$ ipython --no-banner

In [1]: import numpy as np

In [2]: import numpy.linalg as la

In [3]: np.set_printoptions(suppress=True, linewidth=200)

In [4]: tidy = lambda a: np.round(a, 2) + 0

In [5]: mat = np.load("case17.npy")

In [6]: tidy(mat)
Out[6]: 
array([[-0.08,  1.  ,  0.  ],
       [ 1.  ,  0.08,  0.  ],
       [ 0.  ,  0.  ,  1.  ]])

In [7]: x = np.array([4, 1, -8])

In [8]: target = mat @ x

In [9]: beta, lr = np.zeros(3), 1 / la.norm(mat, 2) ** 2

In [10]: for i in range(250):
    ...:     beta -= lr * mat.T @ (mat @ beta - target)
    ...:     if i % 50 == 0: print(i, round(la.norm(mat @ beta - target), 2))
    ...: 
0 0.0
50 0.0
100 0.0
150 0.0
200 0.0

In [11]: tidy(la.cond(mat))
Out[11]: np.float64(1.0)

In [12]: x = np.array([1, 2, 2])

In [13]: print(tidy(la.inv(mat)))
[[-0.08  1.    0.  ]
 [ 1.    0.08  0.  ]
 [ 0.    0.    1.  ]]

In [14]: tidy(np.sort(np.abs(np.degrees(np.angle(la.eigvals(mat))))))
Out[14]: array([  0.,   0., 180.])

In [15]: 3 - la.matrix_rank(mat - np.eye(3), tol=1e-8)
Out[15]: np.int64(2)

In [16]: print(tidy(mat.T @ (mat @ x)))
[1. 2. 2.]

In [17]: tidy(la.det(mat))
Out[17]: np.float64(-1.0)

In [18]: print(tidy(la.norm(x)), tidy(la.norm(mat @ x)))
3.0 3.0

In [19]: print([p for p in range(1, 25) if np.allclose(la.matrix_power(mat, p), np.eye(3))])
[2, 4, 6, 8, 10, 12, 14, 16, 18, 20, 22, 24]

In [20]: t = np.radians(90)

In [21]: r_ = np.eye(3)

In [22]: r_[1, 1] = r_[0, 0] = np.cos(t)

In [23]: r_[1, 0], r_[0, 1] = -np.sin(t), np.sin(t)

In [24]: print(tidy(r_))
[[ 0.  1.  0.]
 [-1.  0.  0.]
 [ 0.  0.  1.]]

In [25]: out = mat @ r_.T

In [26]: tidy(out)
Out[26]: 
array([[ 1.  ,  0.08,  0.  ],
       [ 0.08, -1.  ,  0.  ],
       [ 0.  ,  0.  ,  1.  ]])

In [27]: tidy(la.svd(mat, compute_uv=False)), tidy(la.svd(out, compute_uv=False))
Out[27]: (array([1., 1., 1.]), array([1., 1., 1.]))

In [28]: np.allclose(mat @ mat.T, out @ out.T)
Out[28]: True
